$ python3 -q
>>> import numpy as np
>>> np.set_printoptions(precision=2, suppress=True, linewidth=140)
>>> m1 = np.load("a.npy")
>>> print(m1)
[[ 4  0  2  4  2  6]
 [ 3  1  0  8  1  6]
 [ 7  0  0  2  5 11]
 [ 2  2  4  6  0  3]
 [ 6  0  0  4  4 10]
 [ 2  2  4  6  0  3]
 [ 1  3  8  4  0  0]
 [ 2  2  8  2  0  1]
 [ 3  1  2  6  1  5]
 [ 4  0 10  0  2  2]
 [ 4  0  0  8  2  8]
 [ 4  0 10  0  2  2]
 [ 5  0  0  4  3  8]
 [ 9  0  0  0  7 13]
 [ 8  0  0  0  6 11]
 [ 2  2  6  4  0  2]
 [ 3  1 10  0  1  1]
 [ 2  2 10  0  0  0]
 [ 0  6 10  8  0  0]
 [ 5  0  8  0  3  4]
 [ 2  2  2  8  0  4]
 [ 4  0  2  4  2  6]
 [ 1  3  6  6  0  1]
 [ 3  1  4  4  1  4]
 [ 1  3  8  4  0  0]
 [ 5  0  2  2  3  7]
 [ 5  0  2  2  3  7]
 [ 3  1  6  2  1  3]
 [ 8  0  2  0  6 10]
 [ 6  0  4  0  4  7]
 [ 2  2  6  4  0  2]
 [ 4  0  8  0  2  3]
 [ 6  0  4  0  4  7]
 [ 5  0  0  6  3  9]
 [ 7  0  4  0  5  8]
 [ 2  2  8  2  0  1]
 [ 5  0  0  6  3  9]
 [ 1  3  6  6  0  1]]
>>> print(np.round(np.linalg.norm(m1, 2), 2))
54.15
>>> print(np.linalg.norm(m1, axis=1).argmax())
13
>>> print(np.round(np.linalg.norm(m1) ** 2 / np.linalg.norm(m1, 2) ** 2, 2))
1.51
>>> def softmax(z):
...     e = np.exp(z - z.max(axis=-1, keepdims=True))
...     return e / e.sum(axis=-1, keepdims=True)
... 
>>> print(softmax(m1).sum(axis=1))
[1. 1. 1. 1. 1. 1. 1. 1. 1. 1. 1. 1. 1. 1. 1. 1. 1. 1. 1. 1. 1. 1. 1. 1. 1. 1. 1. 1. 1. 1. 1. 1. 1. 1. 1. 1. 1. 1.]
>>> att = m1 @ m1.T / np.sqrt(6)
>>> print(np.round(softmax(att)[6] @ m1, 2) + 0)
[ 0.  6. 10.  8.  0.  0.]
